% python3 -q
>>> import numpy as np
>>> import numpy.linalg as la
>>> np.set_printoptions(precision=1, suppress=True, linewidth=140, floatmode="fixed")
>>> rd = lambda a: np.round(a, 1) + 0
>>> mat = np.loadtxt("w.csv", delimiter=",")
>>> rd(mat)
array([[-13.8,  -6.4, -12.6, -10.2,   6.4],
       [-10.3,  -5.1,  -9.6,  -7.0,   4.9],
       [ -4.6,  -2.7,  -4.5,  -2.2,   2.0],
       [ -4.3,  -2.6,  -4.2,  -1.9,   1.8],
       [ -4.0,  -2.5,  -3.9,  -1.7,   1.6],
       [ -1.8,  -1.3,  -1.7,  -0.3,   0.1],
       [ -1.3,  -1.0,  -1.2,  -0.2,  -0.1],
       [ -1.3,  -1.0,  -1.2,  -0.2,  -0.2],
       [ -1.1,  -0.9,  -1.0,  -0.1,  -0.3],
       [ -0.7,  -0.5,  -0.6,  -0.1,  -0.3],
       [ -0.6,  -0.4,  -0.4,  -0.1,  -0.3],
       [ -0.4,  -0.3,  -0.3,  -0.1,  -0.2],
       [ -0.2,  -0.1,  -0.1,  -0.1,  -0.1],
       [ -0.1,  -0.1,  -0.1,   0.0,  -0.1],
       [  0.1,   0.1,   0.1,   0.0,   0.1],
       [  0.5,   0.3,   0.3,   0.2,   0.3],
       [  0.7,   0.4,   0.5,   0.3,   0.5],
       [  0.9,   0.5,   0.5,   0.4,   0.6],
       [  1.9,   1.1,   1.1,   1.1,   1.3],
       [  3.9,   2.0,   2.2,   2.7,   2.5],
       [  4.3,   2.1,   2.4,   2.9,   2.7],
       [  5.8,   2.7,   3.2,   4.2,   3.5],
       [  6.4,   3.0,   3.6,   4.7,   3.8],
       [  8.7,   3.9,   4.8,   6.7,   4.8],
       [  9.3,   4.1,   5.2,   7.3,   5.1],
       [ 10.4,   4.5,   5.8,   8.2,   5.6],
       [ 10.4,   4.6,   5.8,   8.3,   5.6],
       [ 11.4,   4.9,   6.3,   9.1,   6.0],
       [ 18.0,   7.4,  10.1,  15.3,   8.6],
       [ 21.9,   8.8,  12.3,  18.9,   9.9],
       [ 24.6,   9.8,  13.9,  21.5,  10.8],
       [ 28.4,  11.2,  16.0,  25.0,  12.0],
       [ 35.8,  13.8,  20.4,  32.1,  14.3],
       [ 37.3,  14.3,  21.3,  33.5,  14.7]])
>>> # null space of dimension 2
>>> vec = np.array([1, 1, -7, -9, 4])
>>> la.norm(mat @ vec) <= la.norm(mat, 2) * la.norm(vec) + 1e-9
np.True_
>>> Ac = mat - mat.mean(axis=0)
>>> Uu, s, Vt = la.svd(Ac, full_matrices=False)
>>> np.abs(Vt[0]).argmax()
np.int64(0)
>>> rd((s ** 2).sum() ** 2 / (s ** 4).sum())
np.float64(1.0)
>>> rd(s ** 2 / (s ** 2).sum())
array([1.0, 0.0, 0.0, 0.0, 0.0])
>>> (np.sign(Uu[:, 0]) == np.sign(Uu[0, 0])).astype(int)
array([1, 1, 1, 1, 1, 1, 1, 1, 1, 1, 1, 1, 1, 1, 1, 1, 1, 1, 1, 1, 1, 1, 0, 0, 0, 0, 0, 0, 0, 0, 0, 0, 0, 0])
>>> rd(Ac.mean(axis=0))
array([0.0, 0.0, 0.0, 0.0, 0.0])
>>> np.abs(Uu[:, 0]).argmax()
np.int64(33)
>>> def softmax(z):
...     e = np.exp(z - z.max(axis=-1, keepdims=True))
...     return e / e.sum(axis=-1, keepdims=True)
... 
>>> rd(softmax(10 * mat[18]))
array([1.0, 0.0, 0.0, 0.0, 0.0])
>>> rd(softmax(mat[18]))
array([0.4, 0.1, 0.2, 0.2, 0.2])
>>> att = mat @ mat.T / np.sqrt(5)
>>> rd(softmax(att)[18] @ mat)
array([37.3, 14.3, 21.2, 33.5, 14.7])
>>> softmax(att).round(6).argmax(axis=1)
array([ 0,  0,  0,  0,  0,  0,  0,  0,  0,  0,  0,  0,  0,  0, 33, 33, 33, 33, 33, 33, 33, 33, 33, 33, 33, 33, 33, 33, 33, 33, 33, 33, 33,
       33])
>>> np.count_nonzero(mat)
np.int64(170)
>>> mat.shape
(34, 5)
>>> rd(mat.sum(axis=0))
array([196.4,  74.5,  94.2, 178.4, 128.1])
>>> rd(mat.mean(axis=0))
array([5.8, 2.2, 2.8, 5.2, 3.8])
>>> E = np.loadtxt("block14.csv", delimiter=",")
>>> E
array([[-0.7,  0.0, -0.5,  0.6,  1.5, -1.5, -1.9],
       [-0.6,  1.7,  0.0,  0.3, -0.2, -2.4, -0.2],
       [ 0.3,  1.3, -0.8,  0.5,  0.5, -1.2, -2.2],
       [ 0.0, -0.4, -0.6,  0.0, -1.9, -1.4, -1.8],
       [ 0.0, -1.3, -1.8, -1.1,  1.7,  0.0, -0.3],
       [ 0.1,  0.2,  1.4,  1.4, -0.3,  0.6,  2.1],
       [ 0.9, -0.2,  1.6,  0.5,  1.6,  1.4,  0.8],
       [ 2.4, -0.4,  0.1,  0.6,  1.6,  0.3,  0.4],
       [-0.1, -0.6, -2.2,  0.4, -1.3,  0.3, -1.3],
       [-1.1,  0.3, -0.2,  0.2,  0.3,  1.8,  2.0],
       [ 0.1,  0.7,  1.0, -1.2, -0.6, -2.1,  1.2],
       [ 0.2,  2.3,  0.7,  1.1,  1.2, -0.3,  0.8],
       [ 0.6,  0.6,  2.4, -1.2, -1.0, -0.3,  0.2],
       [ 1.5, -1.0, -1.3, -1.3,  1.2, -0.1,  1.1],
       [ 1.3,  0.2,  2.3, -0.7,  0.7,  0.3,  1.1],
       [-0.2, -0.9,  1.8, -1.9, -1.0, -0.1, -0.1],
       [-1.7,  1.4,  0.3, -0.7,  0.8,  0.8, -1.6],
       [-1.4, -2.4,  0.1,  0.1, -0.6,  0.4,  0.9]])
>>> P = E @ la.solve(E.T @ E, E.T)
>>> np.trace(P)
np.float64(7.0)
>>> rd(P @ E[:, 4])
array([ 1.5, -0.2,  0.5, -1.9,  1.7, -0.3,  1.6,  1.6, -1.3,  0.3, -0.6,  1.2, -1.0,  1.2,  0.7, -1.0,  0.8, -0.6])
>>> rd(np.diag(P))
array([0.5, 0.4, 0.3, 0.3, 0.4, 0.3, 0.3, 0.4, 0.3, 0.4, 0.5, 0.3, 0.3, 0.5, 0.3, 0.4, 0.6, 0.6])
>>> rd(la.eigvalsh(P))
array([0.0, 0.0, 0.0, 0.0, 0.0, 0.0, 0.0, 0.0, 0.0, 0.0, 0.0, 1.0, 1.0, 1.0, 1.0, 1.0, 1.0, 1.0])
>>> np.allclose(P @ P, P)
True
>>> vec = np.array([0, 1, -2, -1, -1, -1, 1])
>>> rd(E @ vec)
array([-1.5,  3.8,  0.9,  2.3,  1.4, -2.2, -6.1, -2.7,  3.1,  0.4,  3.8, -0.3, -1.5,  2.9, -3.6, -1.6, -1.7, -1.6])
>>> rd(E @ (2 * vec))
array([ -3.0,   7.6,   1.8,   4.6,   2.8,  -4.4, -12.2,  -5.4,   6.2,   0.8,   7.6,  -0.6,  -3.0,   5.8,  -7.2,  -3.2,  -3.4,  -3.2])
>>> E @ np.eye(7)[0]
array([-0.7, -0.6,  0.3,  0.0,  0.0,  0.1,  0.9,  2.4, -0.1, -1.1,  0.1,  0.2,  0.6,  1.5,  1.3, -0.2, -1.7, -1.4])
>>> np.sign((E @ vec).round(6))
array([-1.0,  1.0,  1.0,  1.0,  1.0, -1.0, -1.0, -1.0,  1.0,  1.0,  1.0, -1.0, -1.0,  1.0, -1.0, -1.0, -1.0, -1.0])
